% python3 -q
>>> import numpy as np
>>> from numpy import linalg as LA
>>> np.set_printoptions(precision=2, suppress=True, linewidth=160)
>>> arr = np.array([[0, 1, 1, 1, 0, 1, 0],
...     [1, 0, 0, 1, 0, 1, 0],
...     [1, 0, 0, 0, 0, 1, 0],
...     [1, 1, 0, 0, 0, 0, 0],
...     [0, 0, 0, 0, 0, 0, 0],
...     [1, 1, 1, 0, 0, 0, 0],
...     [0, 0, 0, 0, 0, 0, 0]])
>>> left, sigma = LA.svd(arr)
Traceback (most recent call last):
  File "<python-input-4>", line 1, in <module>
    left, sigma = LA.svd(arr)
    ^^^^^^^^^^^
ValueError: too many values to unpack (expected 2)
>>> left, sigma, VT = LA.svd(arr, full_matrices=False)
>>> np.round(left.T @ arr @ VT.T, 2) + 0
array([[2.94, 0.  , 0.  , 0.  , 0.  , 0.  , 0.  ],
       [0.  , 1.62, 0.  , 0.  , 0.  , 0.  , 0.  ],
       [0.  , 0.  , 1.47, 0.  , 0.  , 0.  , 0.  ],
       [0.  , 0.  , 0.  , 0.62, 0.  , 0.  , 0.  ],
       [0.  , 0.  , 0.  , 0.  , 0.46, 0.  , 0.  ],
       [0.  , 0.  , 0.  , 0.  , 0.  , 0.  , 0.  ],
       [0.  , 0.  , 0.  , 0.  , 0.  , 0.  , 0.  ]])
>>> np.allclose(left * sigma @ VT, arr)
True
>>> np.round(VT @ VT.T, 2) + 0
array([[1., 0., 0., 0., 0., 0., 0.],
       [0., 1., 0., 0., 0., 0., 0.],
       [0., 0., 1., 0., 0., 0., 0.],
       [0., 0., 0., 1., 0., 0., 0.],
       [0., 0., 0., 0., 1., 0., 0.],
       [0., 0., 0., 0., 0., 1., 0.],
       [0., 0., 0., 0., 0., 0., 1.]])
>>> (sigma > 1e-8).sum()
np.int64(5)
>>> np.abs(left[:, 0]).round(6).argmax()
np.int64(0)
>>> sigma
array([2.94, 1.62, 1.47, 0.62, 0.46, 0.  , 0.  ])
>>> sigma / sigma[0]
array([1.  , 0.55, 0.5 , 0.21, 0.16, 0.  , 0.  ])
>>> np.abs(np.diag(LA.qr(arr)[1])) > 1e-9
array([ True,  True,  True,  True, False,  True, False])
>>> LA.lstsq(arr[:-1].T, arr[-1])[2]
np.int32(5)
>>> np.allclose(arr[:-1].T @ LA.lstsq(arr[:-1].T, arr[-1])[0], arr[-1])
True
>>> LA.matrix_rank(arr, rtol=0.1)
np.int64(5)
>>> [round(float(x), 2) for x in LA.svd(arr, compute_uv=False)[:3]]
[2.94, 1.62, 1.47]
>>> LA.cond(arr) > 100
np.True_
>>> np.argsort(-LA.norm(arr, axis=0).round(6), kind="stable")[:3]
array([0, 1, 5])
>>> round(LA.det(arr), 2)
np.float64(0.0)
>>> assert arr == arr.T
Traceback (most recent call last):
  File "<python-input-21>", line 1, in <module>
    assert arr == arr.T
           ^^^^^^^^^^^^
ValueError: The truth value of an array with more than one element is ambiguous. Use a.any() or a.all()
>>> LA.determinant(arr)
Traceback (most recent call last):
  File "<python-input-22>", line 1, in <module>
    LA.determinant(arr)
    ^^^^^^^^^^^^^^
AttributeError: module 'numpy.linalg' has no attribute 'determinant'
>>> np.allclose(arr, arr.T)
True
>>> np.allclose(arr @ arr.T, arr.T @ arr)
True
>>> arr @ arr
array([[4, 2, 1, 1, 0, 2, 0],
       [2, 3, 2, 1, 0, 1, 0],
       [1, 2, 2, 1, 0, 1, 0],
       [1, 1, 1, 2, 0, 2, 0],
       [0, 0, 0, 0, 0, 0, 0],
       [2, 1, 1, 2, 0, 3, 0],
       [0, 0, 0, 0, 0, 0, 0]])
>>> J = np.loadtxt("data.csv", delimiter=",")
>>> J
array([[3., 3., 3., 3., 2., 4., 5., 3., 3., 3., 2., 3.],
       [3., 9., 8., 5., 3., 4., 4., 7., 6., 5., 7., 5.],
       [3., 8., 9., 5., 3., 5., 5., 6., 7., 5., 7., 5.],
       [3., 5., 5., 4., 2., 4., 5., 4., 4., 4., 4., 4.],
       [2., 3., 3., 2., 2., 3., 3., 3., 3., 2., 2., 2.],
       [4., 4., 5., 4., 3., 6., 7., 4., 5., 4., 3., 4.],
       [5., 4., 5., 5., 3., 7., 9., 4., 5., 5., 3., 5.],
       [3., 7., 6., 4., 3., 4., 4., 6., 5., 4., 5., 4.],
       [3., 6., 7., 4., 3., 5., 5., 5., 6., 4., 5., 4.],
       [3., 5., 5., 4., 2., 4., 5., 4., 4., 4., 4., 4.],
       [2., 7., 7., 4., 2., 3., 3., 5., 5., 4., 6., 4.],
       [3., 5., 5., 4., 2., 4., 5., 4., 4., 4., 4., 4.]])
>>> # rows and columns are dependent
>>> rank = LA.matrix_rank(J)
>>> rank
np.int64(4)
>>> N = LA.svd(J)[2][rank:].T
>>> LA.matrix_rank(J.T @ J), LA.matrix_rank(J @ J.T)
(np.int64(4), np.int64(4))
>>> [int(LA.matrix_rank(np.delete(J, i, axis=0))) for i in range(12)]
[4, 4, 4, 4, 4, 4, 4, 4, 4, 4, 4, 4]
